$ ipython --no-banner

In [1]: import numpy as np

In [2]: from numpy import linalg as LA

In [3]: np.set_printoptions(suppress=True, linewidth=200)

In [4]: rd = lambda a: np.round(a, 1) + 0

In [5]: A = np.array([[2, 2, 0, 2, 0, 2, 2, 1],
   ...:     [0, 2, 0, 0, 2, 1, 2, 1],
   ...:     [1, 0, 2, 1, 1, 0, 1, 0],
   ...:     [0, 0, 1, 2, 1, 1, 0, 2],
   ...:     [1, 0, 1, 0, 1, 1, 2, 0],
   ...:     [2, -2, 0, 2, -4, 0, -2, -1]])

In [6]: # looks like rank 5

In [7]: left, sig, vt = LA.svd(A)

In [8]: np.argmax(sig[:-1] / (sig[1:] + 1e-6)) + 1
Out[8]: np.int64(5)

In [9]: rd(sig)
Out[9]: array([7.1, 5.3, 2.8, 2.6, 1. , 0. ])

In [10]: M2 = left[:, :5] @ np.diag(sig[:5]) @ vt[:5]

In [11]: LA.matrix_rank(M2)
Out[11]: np.int64(5)

In [12]: LA.matrix_rank(A, rtol=0.05)
Out[12]: np.int64(5)

In [13]: rd(LA.norm(A - M2) / LA.norm(A))
Out[13]: np.float64(0.0)

In [14]: rd(np.trace(LA.pinv(A) @ A))
Out[14]: np.float64(5.0)

In [15]: np.unique(A.round(6), axis=0).shape
Out[15]: (6, 8)

In [16]: rd(A @ LA.pinv(A) @ A)
Out[16]: 
array([[ 2.,  2.,  0.,  2.,  0.,  2.,  2.,  1.],
       [ 0.,  2.,  0.,  0.,  2.,  1.,  2.,  1.],
       [ 1.,  0.,  2.,  1.,  1.,  0.,  1.,  0.],
       [ 0.,  0.,  1.,  2.,  1.,  1.,  0.,  2.],
       [ 1.,  0.,  1.,  0.,  1.,  1.,  2.,  0.],
       [ 2., -2.,  0.,  2., -4.,  0., -2., -1.]])

In [17]: left, sig, vt = LA.svd(A)

In [18]: vecs = vt[:(sig > 1e-8).sum()]

In [19]: rng = np.random.default_rng(57)

In [20]: x = A[1] + 3 * A[5] + rng.integers(2) * np.eye(8)[2]

In [21]: x
Out[21]: array([  6.,  -4.,   0.,   6., -10.,   1.,  -4.,  -2.])

In [22]: rd(LA.norm(x - vecs.T @ vecs @ x))
Out[22]: np.float64(0.0)

In [23]: np.allclose(vecs.T @ vecs @ x, x)
Out[23]: True

In [24]: rd(vecs.T @ vecs)
Out[24]: 
array([[ 0.5,  0.1,  0.2,  0.2, -0.2,  0.1,  0.2, -0.2],
       [ 0.1,  0.9, -0.2,  0.1,  0.1, -0.2,  0.1,  0. ],
       [ 0.2, -0.2,  0.7,  0.2,  0.3, -0.2,  0.1, -0.1],
       [ 0.2,  0.1,  0.2,  0.7, -0.1,  0.1, -0.2,  0.3],
       [-0.2,  0.1,  0.3, -0.1,  0.6,  0. ,  0.2,  0.2],
       [ 0.1, -0.2, -0.2,  0.1,  0. ,  0.6,  0.3,  0.3],
       [ 0.2,  0.1,  0.1, -0.2,  0.2,  0.3,  0.6, -0.1],
       [-0.2,  0. , -0.1,  0.3,  0.2,  0.3, -0.1,  0.5]])

In [25]: rk = LA.matrix_rank(A)

In [26]: rk
Out[26]: np.int64(5)

In [27]: null = LA.svd(A)[2][rk:].T

In [28]: LA.matrix_rank(A.T @ A), LA.matrix_rank(A @ A.T)
Out[28]: (np.int64(5), np.int64(5))

In [29]: [int(LA.matrix_rank(A[:, :j + 1])) for j in range(8)]
Out[29]: [1, 2, 3, 4, 5, 5, 5, 5]

In [30]: rd(null @ null.T)
Out[30]: 
array([[ 0.5, -0.1, -0.2, -0.2,  0.2, -0.1, -0.2,  0.2],
       [-0.1,  0.1,  0.2, -0.1, -0.1,  0.2, -0.1,  0. ],
       [-0.2,  0.2,  0.3, -0.2, -0.3,  0.2, -0.1,  0.1],
       [-0.2, -0.1, -0.2,  0.3,  0.1, -0.1,  0.2, -0.3],
       [ 0.2, -0.1, -0.3,  0.1,  0.4,  0. , -0.2, -0.2],
       [-0.1,  0.2,  0.2, -0.1,  0. ,  0.4, -0.3, -0.3],
       [-0.2, -0.1, -0.1,  0.2, -0.2, -0.3,  0.4,  0.1],
       [ 0.2,  0. ,  0.1, -0.3, -0.2, -0.3,  0.1,  0.5]])

In [31]: mat = np.load("m.npy")

In [32]: mat
Out[32]: 
array([[15,  9, 17, 13, 12, 11, 13, 13, 16, 15],
       [10,  4, 12,  8,  7,  6,  8,  8, 11, 10],
       [13,  7, 15, 11, 10,  9, 11, 11, 14, 13]])

In [33]: # column 6 repeats column 3

In [34]: ang = np.radians(31)

In [35]: Rm = np.eye(10)

In [36]: Rm[8, 8] = Rm[4, 4] = np.cos(ang)

In [37]: Rm[8, 4], Rm[4, 8] = -np.sin(ang), np.sin(ang)

In [38]: rd(Rm)
Out[38]: 
array([[ 1. ,  0. ,  0. ,  0. ,  0. ,  0. ,  0. ,  0. ,  0. ,  0. ],
       [ 0. ,  1. ,  0. ,  0. ,  0. ,  0. ,  0. ,  0. ,  0. ,  0. ],
       [ 0. ,  0. ,  1. ,  0. ,  0. ,  0. ,  0. ,  0. ,  0. ,  0. ],
       [ 0. ,  0. ,  0. ,  1. ,  0. ,  0. ,  0. ,  0. ,  0. ,  0. ],
       [ 0. ,  0. ,  0. ,  0. ,  0.9,  0. ,  0. ,  0. ,  0.5,  0. ],
       [ 0. ,  0. ,  0. ,  0. ,  0. ,  1. ,  0. ,  0. ,  0. ,  0. ],
       [ 0. ,  0. ,  0. ,  0. ,  0. ,  0. ,  1. ,  0. ,  0. ,  0. ],
       [ 0. ,  0. ,  0. ,  0. ,  0. ,  0. ,  0. ,  1. ,  0. ,  0. ],
       [ 0. ,  0. ,  0. ,  0. , -0.5,  0. ,  0. ,  0. ,  0.9,  0. ],
       [ 0. ,  0. ,  0. ,  0. ,  0. ,  0. ,  0. ,  0. ,  0. ,  1. ]])

In [39]: M2 = mat @ Rm.T

In [40]: rd(LA.det(Rm)), rd(np.trace(Rm))
Out[40]: (np.float64(1.0), np.float64(9.7))

In [41]: rd(np.abs(M2 - mat).max(axis=0))
Out[41]: array([0. , 0. , 0. , 0. , 6.5, 0. , 0. , 0. , 8.5, 0. ])

In [42]: np.allclose(LA.norm(mat, axis=1), LA.norm(M2, axis=1))
Out[42]: True

In [43]: M2 = mat[0, 0] * mat[1:] - np.outer(mat[1:, 0], mat[0])

In [44]: M2
Out[44]: 
array([[  0, -30,  10, -10, -15, -20, -10, -10,   5,   0],
       [  0, -12,   4,  -4,  -6,  -8,  -4,  -4,   2,   0]])

In [45]: LA.matrix_rank(M2), LA.matrix_rank(mat)
Out[45]: (np.int64(1), np.int64(2))

In [46]: np.flatnonzero(~M2.round(6).any(axis=1))
Out[46]: array([], dtype=int64)

In [47]: rd(mat[:, 0] / mat[0, 0])
Out[47]: array([1. , 0.7, 0.9])

In [48]: np.unique(M2.round(6), axis=0).shape
Out[48]: (2, 10)

In [49]: np.abs(np.diag(LA.qr(M2)[1])) > 1e-9
Out[49]: array([False,  True])

In [50]: LA.inv(M2)
LinAlgError: Last 2 dimensions of the array must be square


In [51]: np.allclose(M2[:-1].T @ LA.lstsq(M2[:-1].T, M2[-1])[0], M2[-1])
Out[51]: True

In [52]: LA.inv(mat)
LinAlgError: Last 2 dimensions of the array must be square


In [53]: rd(mat @ LA.pinv(mat) @ mat)
Out[53]: 
array([[15.,  9., 17., 13., 12., 11., 13., 13., 16., 15.],
       [10.,  4., 12.,  8.,  7.,  6.,  8.,  8., 11., 10.],
       [13.,  7., 15., 11., 10.,  9., 11., 11., 14., 13.]])

In [54]: np.allclose(mat[:-1].T @ LA.lstsq(mat[:-1].T, mat[-1])[0], mat[-1])
Out[54]: True

In [55]: np.abs(np.diag(LA.qr(mat)[1])) > 1e-9
Out[55]: array([ True,  True, False])

In [56]: M = np.loadtxt("dump.csv", delimiter=",")

In [57]: rd(M)
Out[57]: 
array([[-0.4, -0.1,  0.9],
       [-0.8, -0.4, -0.4],
       [ 0.4, -0.9,  0.1]])

In [58]: # orthonormal columns

In [59]: O, Rm = LA.qr(M)

In [60]: rd(np.abs(np.diag(Rm)))
Out[60]: array([1., 1., 1.])

In [61]: rd(LA.svd(M, compute_uv=False))
Out[61]: array([1., 1., 1.])

In [62]: rd(np.diff(M, axis=0))
Out[62]: 
array([[-0.5, -0.3, -1.3],
       [ 1.2, -0.6,  0.4]])

In [63]: rd(M.sum(axis=0))
Out[63]: array([-0.8, -1.4,  0.6])

In [64]: LA.rank(M)
AttributeError: module 'numpy.linalg' has no attribute 'rank'


In [65]: rd(M.mean(axis=0))
Out[65]: array([-0.3, -0.5,  0.2])

In [66]: rd(LA.norm(M))
Out[66]: np.float64(1.7)

In [67]: rd(M - M[0])
Out[67]: 
array([[ 0. ,  0. ,  0. ],
       [-0.5, -0.3, -1.3],
       [ 0.8, -0.8, -0.9]])

In [68]: LA.matrix_rank(M)
Out[68]: np.int64(3)

In [69]: M[:, 3]
IndexError: index 3 is out of bounds for axis 1 with size 3


In [70]: rd(np.abs(M).max())
Out[70]: np.float64(0.9)

In [71]: x = np.array([1, 0, 2])

In [72]: 3 - LA.matrix_rank(M - np.eye(3), tol=1e-8)
Out[72]: np.int64(1)

In [73]: rd(LA.inv(M))
Out[73]: 
array([[-0.4, -0.8,  0.4],
       [-0.1, -0.4, -0.9],
       [ 0.9, -0.4,  0.1]])

In [74]: rd(LA.det(M))
Out[74]: np.float64(1.0)

In [75]: m1 = np.loadtxt("run16.csv", delimiter=",")

In [76]: m1
Out[76]: 
array([[-2.,  3.,  0.,  0.,  0.,  2.,  2.,  1.,  0.,  1.,  1.],
       [ 3., -2., -2., -2., -1., -1., -2.,  3., -1.,  2.,  0.],
       [ 2.,  2., -1.,  2.,  3., -2.,  2., -2.,  2., -2.,  3.],
       [ 1., -2.,  1., -3.,  0.,  3., -2.,  0.,  1., -1., -2.],
       [ 0.,  0., -1.,  2.,  0.,  2., -1., -1.,  0.,  1., -2.],
       [-2.,  3.,  3.,  3., -2., -2.,  2.,  3.,  2., -1.,  1.],
       [-2.,  1., -2., -3.,  2., -2.,  1.,  3., -3.,  2.,  0.],
       [ 1.,  2., -1., -3., -2.,  0.,  2., -1., -2., -1.,  2.],
       [ 0.,  0., -1.,  2.,  0.,  2., -1., -1.,  0.,  1., -2.]])

In [77]: # rows 4 and 8 are equal

In [78]: LA.matrix_rank(m1, rtol=0.1)
Out[78]: np.int64(8)

In [79]: u = np.array([2, 2])

In [80]: np.cross(m1[4, :3], m1[5, :3])
Out[80]: array([3., 2., 0.])

In [81]: np.convolve(m1[4], u)
Out[81]: array([ 0.,  0., -2.,  2.,  4.,  4.,  2., -4., -2.,  2., -2., -4.])

In [82]: left, sig = LA.svd(m1)
ValueError: too many values to unpack (expected 2)


In [83]: left, sig, vt = LA.svd(m1, full_matrices=False)

In [84]: np.abs(left[:, 0]).round(6).argmax()
Out[84]: np.int64(5)

In [85]: rd(left.T @ m1 @ vt.T)
Out[85]: 
array([[10.2,  0. ,  0. ,  0. ,  0. ,  0. ,  0. ,  0. ,  0. ],
       [ 0. ,  8.7,  0. ,  0. ,  0. ,  0. ,  0. ,  0. ,  0. ],
       [ 0. ,  0. ,  7.1,  0. ,  0. ,  0. ,  0. ,  0. ,  0. ],
       [ 0. ,  0. ,  0. ,  5.8,  0. ,  0. ,  0. ,  0. ,  0. ],
       [ 0. ,  0. ,  0. ,  0. ,  5.6,  0. ,  0. ,  0. ,  0. ],
       [ 0. ,  0. ,  0. ,  0. ,  0. ,  4. ,  0. ,  0. ,  0. ],
       [ 0. ,  0. ,  0. ,  0. ,  0. ,  0. ,  3. ,  0. ,  0. ],
       [ 0. ,  0. ,  0. ,  0. ,  0. ,  0. ,  0. ,  1.4,  0. ],
       [ 0. ,  0. ,  0. ,  0. ,  0. ,  0. ,  0. ,  0. ,  0. ]])

In [86]: rd(left.T @ left)
Out[86]: 
array([[1., 0., 0., 0., 0., 0., 0., 0., 0.],
       [0., 1., 0., 0., 0., 0., 0., 0., 0.],
       [0., 0., 1., 0., 0., 0., 0., 0., 0.],
       [0., 0., 0., 1., 0., 0., 0., 0., 0.],
       [0., 0., 0., 0., 1., 0., 0., 0., 0.],
       [0., 0., 0., 0., 0., 1., 0., 0., 0.],
       [0., 0., 0., 0., 0., 0., 1., 0., 0.],
       [0., 0., 0., 0., 0., 0., 0., 1., 0.],
       [0., 0., 0., 0., 0., 0., 0., 0., 1.]])

In [87]: rd(sig)
Out[87]: array([10.2,  8.7,  7.1,  5.8,  5.6,  4. ,  3. ,  1.4,  0. ])

In [88]: rd(vt @ vt.T)
Out[88]: 
array([[1., 0., 0., 0., 0., 0., 0., 0., 0.],
       [0., 1., 0., 0., 0., 0., 0., 0., 0.],
       [0., 0., 1., 0., 0., 0., 0., 0., 0.],
       [0., 0., 0., 1., 0., 0., 0., 0., 0.],
       [0., 0., 0., 0., 1., 0., 0., 0., 0.],
       [0., 0., 0., 0., 0., 1., 0., 0., 0.],
       [0., 0., 0., 0., 0., 0., 1., 0., 0.],
       [0., 0., 0., 0., 0., 0., 0., 1., 0.],
       [0., 0., 0., 0., 0., 0., 0., 0., 1.]])

In [89]: left.shape, sig.shape, vt.shape
Out[89]: ((9, 9), (9,), (9, 11))

In [90]: rd(np.sqrt((sig ** 2).sum())), rd(LA.norm(m1))
Out[90]: (np.float64(17.9), np.float64(17.9))
